$ ipython --no-banner

In [1]: import numpy as np

In [2]: np.set_printoptions(precision=3, suppress=True, linewidth=100, legacy="1.25")

In [3]: mat = np.loadtxt("sample18.csv", delimiter=",")

In [4]: mat
Out[4]: 
array([[-2.,  0.,  0.,  0.,  0.,  0.,  0.,  0.,  0.,  0.,  0.],
       [ 0.,  2.,  0.,  0.,  0.,  0.,  0.,  0.,  0.,  0.,  0.],
       [ 0.,  0.,  3.,  0.,  0.,  0.,  0.,  0.,  0.,  0.,  0.],
       [ 0.,  0.,  0.,  0.,  0.,  0.,  0.,  0.,  0.,  0.,  0.],
       [ 0.,  0.,  0.,  0.,  0.,  0.,  0.,  0.,  0.,  0.,  0.],
       [ 0.,  0.,  0.,  0.,  0.,  1.,  0.,  0.,  0.,  0.,  0.],
       [ 0.,  0.,  0.,  0.,  0.,  0.,  1.,  0.,  0.,  0.,  0.],
       [ 0.,  0.,  0.,  0.,  0.,  0.,  0.,  3.,  0.,  0.,  0.],
       [ 0.,  0.,  0.,  0.,  0.,  0.,  0.,  0.,  1.,  0.,  0.],
       [ 0.,  0.,  0.,  0.,  0.,  0.,  0.,  0.,  0.,  0.,  0.],
       [ 0.,  0.,  0.,  0.,  0.,  0.,  0.,  0.,  0.,  0.,  2.]])

In [5]: r0 = np.array([-7, 0])

In [6]: np.convolve(mat[4], r0)
Out[6]: array([0., 0., 0., 0., 0., 0., 0., 0., 0., 0., 0., 0.])

In [7]: try:
   ...:     np.linalg.inv(mat)
   ...: except np.linalg.LinAlgError as e:
   ...:     print(repr(e))
   ...: 
LinAlgError('Singular matrix')

In [8]: np.allclose(mat[:-1].T @ np.linalg.lstsq(mat[:-1].T, mat[-1])[0], mat[-1])
Out[8]: False

In [9]: np.abs(np.diag(np.linalg.qr(mat)[1])) > 1e-9
Out[9]: array([ True,  True,  True, False, False,  True,  True,  True,  True, False,  True])

In [10]: mat @ np.linalg.pinv(mat) @ mat
Out[10]: 
array([[-2.,  0.,  0.,  0.,  0.,  0.,  0.,  0.,  0.,  0.,  0.],
       [ 0.,  2.,  0.,  0.,  0.,  0.,  0.,  0.,  0.,  0.,  0.],
       [ 0.,  0.,  3.,  0.,  0.,  0.,  0.,  0.,  0.,  0.,  0.],
       [ 0.,  0.,  0.,  0.,  0.,  0.,  0.,  0.,  0.,  0.,  0.],
       [ 0.,  0.,  0.,  0.,  0.,  0.,  0.,  0.,  0.,  0.,  0.],
       [ 0.,  0.,  0.,  0.,  0.,  1.,  0.,  0.,  0.,  0.,  0.],
       [ 0.,  0.,  0.,  0.,  0.,  0.,  1.,  0.,  0.,  0.,  0.],
       [ 0.,  0.,  0.,  0.,  0.,  0.,  0.,  3.,  0.,  0.,  0.],
       [ 0.,  0.,  0.,  0.,  0.,  0.,  0.,  0.,  1.,  0.,  0.],
       [ 0.,  0.,  0.,  0.,  0.,  0.,  0.,  0.,  0.,  0.,  0.],
       [ 0.,  0.,  0.,  0.,  0.,  0.,  0.,  0.,  0.,  0.,  2.]])

In [11]: np.linalg.lstsq(mat[:-1].T, mat[-1])[2]
Out[11]: 7

In [12]: data = np.loadtxt("x.csv", delimiter=",")

In [13]: data
Out[13]: 
array([[0., 0., 6., 6., 4., 5., 3., 1., 1., 5., 7.],
       [0., 0., 2., 2., 3., 4., 8., 1., 8., 7., 1.],
       [6., 2., 0., 0., 0., 0., 0., 0., 0., 0., 0.],
       [6., 2., 0., 0., 0., 0., 0., 0., 0., 0., 0.],
       [4., 3., 0., 0., 0., 0., 0., 0., 0., 0., 0.],
       [5., 4., 0., 0., 0., 0., 0., 0., 0., 0., 0.],
       [3., 8., 0., 0., 0., 0., 0., 0., 0., 0., 0.],
       [1., 1., 0., 0., 0., 0., 0., 0., 0., 0., 0.],
       [1., 8., 0., 0., 0., 0., 0., 0., 0., 0., 0.],
       [5., 7., 0., 0., 0., 0., 0., 0., 0., 0., 0.],
       [7., 1., 0., 0., 0., 0., 0., 0., 0., 0., 0.]])

In [14]: # rank 4

In [15]: w, V = np.linalg.eigh(data)

In [16]: np.abs(V[:, -1]).round(6).argmax()
Out[16]: 1

In [17]: np.round(V.T @ data @ V, 3) + 0
Out[17]: 
array([[-18.335,   0.   ,   0.   ,   0.   ,   0.   ,   0.   ,   0.   ,   0.   ,   0.   ,   0.   ,
          0.   ],
       [  0.   ,  -8.591,   0.   ,   0.   ,   0.   ,   0.   ,   0.   ,   0.   ,   0.   ,   0.   ,
          0.   ],
       [  0.   ,   0.   ,   0.   ,   0.   ,   0.   ,   0.   ,   0.   ,   0.   ,   0.   ,   0.   ,
          0.   ],
       [  0.   ,   0.   ,   0.   ,   0.   ,   0.   ,   0.   ,   0.   ,   0.   ,   0.   ,   0.   ,
          0.   ],
       [  0.   ,   0.   ,   0.   ,   0.   ,   0.   ,   0.   ,   0.   ,   0.   ,   0.   ,   0.   ,
          0.   ],
       [  0.   ,   0.   ,   0.   ,   0.   ,   0.   ,   0.   ,   0.   ,   0.   ,   0.   ,   0.   ,
          0.   ],
       [  0.   ,   0.   ,   0.   ,   0.   ,   0.   ,   0.   ,   0.   ,   0.   ,   0.   ,   0.   ,
          0.   ],
       [  0.   ,   0.   ,   0.   ,   0.   ,   0.   ,   0.   ,   0.   ,   0.   ,   0.   ,   0.   ,
          0.   ],
       [  0.   ,   0.   ,   0.   ,   0.   ,   0.   ,   0.   ,   0.   ,   0.   ,   0.   ,   0.   ,
          0.   ],
       [  0.   ,   0.   ,   0.   ,   0.   ,   0.   ,   0.   ,   0.   ,   0.   ,   0.   ,   8.591,
          0.   ],
       [  0.   ,   0.   ,   0.   ,   0.   ,   0.   ,   0.   ,   0.   ,   0.   ,   0.   ,   0.   ,
         18.335]])

In [18]: round(float(w.sum()), 3), np.trace(data)
Out[18]: (0.0, 0.0)

In [19]: np.round(np.linalg.eigvalsh(data @ data), 3) + 0
Out[19]: 
array([  0.   ,   0.   ,   0.   ,   0.   ,   0.   ,   0.   ,   0.   ,  73.813,  73.813, 336.187,
       336.187])

In [20]: np.abs(V[:, -1])
Out[20]: array([0.486, 0.513, 0.215, 0.215, 0.19 , 0.245, 0.303, 0.055, 0.25 , 0.329, 0.214])
